In [1]: import numpy as np

In [2]: np.set_printoptions(suppress=True, linewidth=100)

In [3]: rd = lambda a: np.round(a, 2) + 0

In [4]: m1 = np.load("arr.npy")

In [5]: m1
Out[5]: 
array([[ 1.3, -0.2,  0.6],
       [ 1.2,  0.1,  1.4],
       [ 0.1, -1.1,  1.3],
       [-1.1,  0. ,  0.7],
       [-0.5,  0.4,  1.2],
       [-0.1,  0.4, -1.3],
       [-0.4, -1.2,  1.9],
       [ 0.7,  0. ,  0.1],
       [-0.3,  0. ,  0.6],
       [ 0.6, -0.7, -0.5]])

In [6]: M2 = np.c_[m1[:, :1] @ np.array([[6]]), np.array([2, -2, -3, -1, 3, 0, -1, -1, 0, 0])]

In [7]: rd(M2)
Out[7]: 
array([[ 7.8,  2. ],
       [ 7.2, -2. ],
       [ 0.6, -3. ],
       [-6.6, -1. ],
       [-3. ,  3. ],
       [-0.6,  0. ],
       [-2.4, -1. ],
       [ 4.2, -1. ],
       [-1.8,  0. ],
       [ 3.6,  0. ]])

In [8]: rd(np.linalg.norm(M2 - m1 @ np.linalg.lstsq(m1, M2)[0], axis=0))
Out[8]: array([0.  , 4.64])

In [9]: rd(np.linalg.lstsq(m1, M2[:, 0])[0])
Out[9]: array([6., 0., 0.])

In [10]: np.linalg.matrix_rank(M2)
Out[10]: np.int64(2)

In [11]: P = M2 @ np.linalg.solve(M2.T @ M2, M2.T)

In [12]: rd(np.trace(P))
Out[12]: np.float64(2.0)

In [13]: np.allclose(P @ P, P)
Out[13]: True

In [14]: rd(np.diag(P))
Out[14]: array([0.46, 0.37, 0.31, 0.26, 0.34, 0.  , 0.07, 0.11, 0.02, 0.06])

In [15]: rd(np.linalg.eigvalsh(P))
Out[15]: array([0., 0., 0., 0., 0., 0., 0., 0., 1., 1.])

In [16]: cen = (m1 - m1.mean(axis=0)) / m1.std(axis=0)

In [17]: np.argwhere(np.abs(cen) > 2)
Out[17]: array([[5, 2]])

In [18]: coef = np.linalg.lstsq(np.delete(cen, 2, axis=1), cen[:, 2])[0]

In [19]: rd(1 - np.var(cen[:, 2] - np.delete(cen, 2, axis=1) @ coef))
Out[19]: np.float64(0.18)

In [20]: np.abs(coef).argmax()
Out[20]: np.int64(1)

In [21]: rd(coef)
Out[21]: array([-0.12, -0.41])

In [22]: C2 = np.cov(m1, rowvar=False)

In [23]: rd(C2)
Out[23]: 
array([[ 0.61, -0.01, -0.08],
       [-0.01,  0.33, -0.22],
       [-0.08, -0.22,  0.92]])

In [24]: rd(np.median(m1, axis=0))
Out[24]: array([0.  , 0.  , 0.65])

In [25]: rd(np.corrcoef(m1.T))
Out[25]: 
array([[ 1.  , -0.02, -0.11],
       [-0.02,  1.  , -0.4 ],
       [-0.11, -0.4 ,  1.  ]])

In [26]: rd(m1.std(axis=0))
Out[26]: array([0.74, 0.55, 0.91])

In [27]: basis = m1[[2, 6]].astype(float)

In [28]: for _ in range(5):
    ...:     idx = np.linalg.norm(m1[:, None] - basis, axis=-1).argmin(axis=1)
    ...:     basis = np.array([m1[idx == j].mean(axis=0) for j in range(2)])
    ...: 

In [29]: idx
Out[29]: array([0, 0, 1, 0, 0, 0, 1, 0, 0, 0])

In [30]: rd(basis)
Out[30]: 
array([[ 0.22,  0.  ,  0.35],
       [-0.15, -1.15,  1.6 ]])

In [31]: np.abs(basis[1] - basis[0]).argmax()
Out[31]: np.int64(2)

In [32]: arr = np.load("layer6.npy")

In [33]: arr
Out[33]: 
array([[ 1, -1,  0,  0,  0,  0],
       [-1,  2,  0,  0,  0,  0],
       [-1,  1,  0,  0,  0,  0],
       [ 0,  0,  1, -1,  0,  0],
       [ 0,  0, -1,  2,  0,  0],
       [ 0,  0, -1,  1,  0,  0],
       [ 0,  0,  0,  0,  1, -1],
       [ 0,  0,  0,  0, -1,  2],
       [ 0,  0,  0,  0, -1,  1]])

In [34]: M2 = arr[0, 0] * arr[1:] - np.outer(arr[1:, 0], arr[0])

In [35]: M2
Out[35]: 
array([[ 0,  1,  0,  0,  0,  0],
       [ 0,  0,  0,  0,  0,  0],
       [ 0,  0,  1, -1,  0,  0],
       [ 0,  0, -1,  2,  0,  0],
       [ 0,  0, -1,  1,  0,  0],
       [ 0,  0,  0,  0,  1, -1],
       [ 0,  0,  0,  0, -1,  2],
       [ 0,  0,  0,  0, -1,  1]])

In [36]: np.linalg.matrix_rank(M2), np.linalg.matrix_rank(arr)
Out[36]: (np.int64(5), np.int64(6))

In [37]: arr[:, 0] / arr[0, 0]
Out[37]: array([ 1., -1., -1.,  0.,  0.,  0.,  0.,  0.,  0.])

In [38]: P = arr @ np.linalg.solve(arr.T @ arr, arr.T)

In [39]: np.linalg.matrix_rank(np.eye(9) - P)
Out[39]: np.int64(3)

In [40]: P
Out[40]: 
array([[ 0.5,  0. , -0.5,  0. ,  0. ,  0. ,  0. ,  0. ,  0. ],
       [ 0. ,  1. ,  0. ,  0. ,  0. ,  0. ,  0. ,  0. ,  0. ],
       [-0.5,  0. ,  0.5,  0. ,  0. ,  0. ,  0. ,  0. ,  0. ],
       [ 0. ,  0. ,  0. ,  0.5,  0. , -0.5,  0. ,  0. ,  0. ],
       [ 0. ,  0. ,  0. ,  0. ,  1. ,  0. ,  0. ,  0. ,  0. ],
       [ 0. ,  0. ,  0. , -0.5,  0. ,  0.5,  0. ,  0. ,  0. ],
       [ 0. ,  0. ,  0. ,  0. ,  0. ,  0. ,  0.5,  0. , -0.5],
       [ 0. ,  0. ,  0. ,  0. ,  0. ,  0. ,  0. ,  1. ,  0. ],
       [ 0. ,  0. ,  0. ,  0. ,  0. ,  0. , -0.5,  0. ,  0.5]])

In [41]: M2 = arr / np.linalg.norm(arr, axis=1)
Traceback (most recent call last):
  Cell In[41], line 1
    M2 = arr / np.linalg.norm(arr, axis=1)
ValueError: operands could not be broadcast together with shapes (9,6) (9,) 


In [42]: M2 = arr / np.linalg.norm(arr, axis=1, keepdims=True)

In [43]: C2 = M2 @ M2.T

In [44]: (np.abs(C2) > 0.9).astype(int)
Out[44]: 
array([[1, 1, 1, 0, 0, 0, 0, 0, 0],
       [1, 1, 1, 0, 0, 0, 0, 0, 0],
       [1, 1, 1, 0, 0, 0, 0, 0, 0],
       [0, 0, 0, 1, 1, 1, 0, 0, 0],
       [0, 0, 0, 1, 1, 1, 0, 0, 0],
       [0, 0, 0, 1, 1, 1, 0, 0, 0],
       [0, 0, 0, 0, 0, 0, 1, 1, 1],
       [0, 0, 0, 0, 0, 0, 1, 1, 1],
       [0, 0, 0, 0, 0, 0, 1, 1, 1]])

In [45]: (C2 - 2 * np.eye(9)).round(6).argmax(axis=1)
Out[45]: array([3, 2, 1, 0, 5, 4, 0, 8, 7])

In [46]: rd(C2[2])
Out[46]: array([-1.  ,  0.95,  1.  ,  0.  ,  0.  ,  0.  ,  0.  ,  0.  ,  0.  ])

In [47]: np.degrees(np.arccos(np.clip(C2[2, 3], -1, 1)))
Out[47]: np.float64(90.0)
